$ python3 -q
>>> import numpy as np
>>> import numpy.linalg as la
>>> np.set_printoptions(precision=3, suppress=True, linewidth=100)
>>> X = np.loadtxt("case8.csv", delimiter=",")
>>> print(X)
[[ 3.  8.  7.]
 [ 9.  0.  5.]
 [ 5.  1.  7.]
 [21.  8. 17.]]
>>> proj = X @ la.solve(X.T @ X, X.T)
>>> print(np.round((np.eye(4) - proj) @ X, 3) + 0)
[[0. 0. 0.]
 [0. 0. 0.]
 [0. 0. 0.]
 [0. 0. 0.]]
>>> print(np.round(la.eigvalsh(proj), 3) + 0)
[0. 1. 1. 1.]
>>> print(np.diag(proj))
[0.833 0.333 1.    0.833]
>>> print(proj @ X[:, 0])
[ 3.  9.  5. 21.]
>>> vec = np.array([-2, -1, 2])
>>> print(np.sign((X @ vec).round(6)))
[ 0. -1.  1. -1.]
>>> print(X * vec)
[[ -6.  -8.  14.]
 [-18.  -0.  10.]
 [-10.  -1.  14.]
 [-42.  -8.  34.]]
>>> print(X @ vec)
[  0.  -8.   3. -16.]
>>> A = np.loadtxt("arr.csv", delimiter=",")
>>> print(A)
[[-3.  1.  0.  0.]
 [ 0. -3.  1.  0.]
 [ 0.  0. -3.  1.]
 [ 0.  0.  0. -3.]]
>>> vec = np.array([0, 1, 1])
>>> rhs = X @ vec
>>> print(np.round(la.lstsq(X, rhs)[0], 3) + 0)
[0. 1. 1.]
>>> rng = np.random.default_rng(66447)
>>> rhs = rhs + 0.02 * rng.normal(size=4)
>>> print(rhs)
[14.986  5.041  8.003 24.991]
>>> beta, *_ = la.lstsq(X, rhs)
>>> print(beta.round())
[0. 1. 1.]
>>> print(round(float(la.norm(rhs - X @ beta)), 3))
0.032
>>> print(beta)
[0.002 0.996 0.999]
>>> mat = np.load("x.npy")
>>> print(mat)
[[-18   4   3]
 [  6 -13   1]
 [  9   5 -30]]
>>> evals, V = la.eig(mat)
>>> print(np.sort(la.eigvals(mat @ mat)))
[  79.117  408.213 1017.67 ]
>>> print(np.round(mat @ V[:, 0] - evals[0] * V[:, 0], 3) + 0)
[0. 0. 0.]
>>> print(evals)
[-31.901 -20.204  -8.895]
>>> vec = np.array([5, 4, 2])
>>> rhs = mat @ vec
>>> print(rhs)
[-68 -20   5]
>>> print(np.round(la.solve(mat, mat[:, 0]), 3) + 0)
[1. 0. 0.]
>>> print(la.solve(mat, rhs + mat[:, 1]))
[5. 5. 2.]
>>> other = mat ** -1
Traceback (most recent call last):
  File "<python-input-37>", line 1, in <module>
    other = mat ** -1
            ~~~~^^~~~
ValueError: Integers to negative integer powers are not allowed.
>>> other = la.inv(mat)
>>> print(round(float(la.det(mat) * la.det(other)), 3))
1.0
>>> print(np.round(mat @ other, 3) + 0)
[[1. 0. 0.]
 [0. 1. 0.]
 [0. 0. 1.]]
>>> print(la.det(mat) * other)
[[385. 135.  43.]
 [189. 513.  36.]
 [147. 126. 210.]]
>>> print(round(la.cond(mat), 3))
3.797
>>> print(np.allclose(other, mat.T))
False
>>> print(la.inv(other))
[[-18.   4.   3.]
 [  6. -13.   1.]
 [  9.   5. -30.]]
>>> f, v = mat[1], mat[0]
>>> print(f @ f)
206
>>> pr = (f @ v) / (f @ f) * f
>>> print(la.matrix_rank(np.outer(f, v)))
1
>>> print(np.round((v - pr) @ f, 3))
0.0
>>> print(np.outer(f, v))
[[-108   24   18]
 [ 234  -52  -39]
 [ -18    4    3]]
>>> print(pr)
[-4.573  9.908 -0.762]
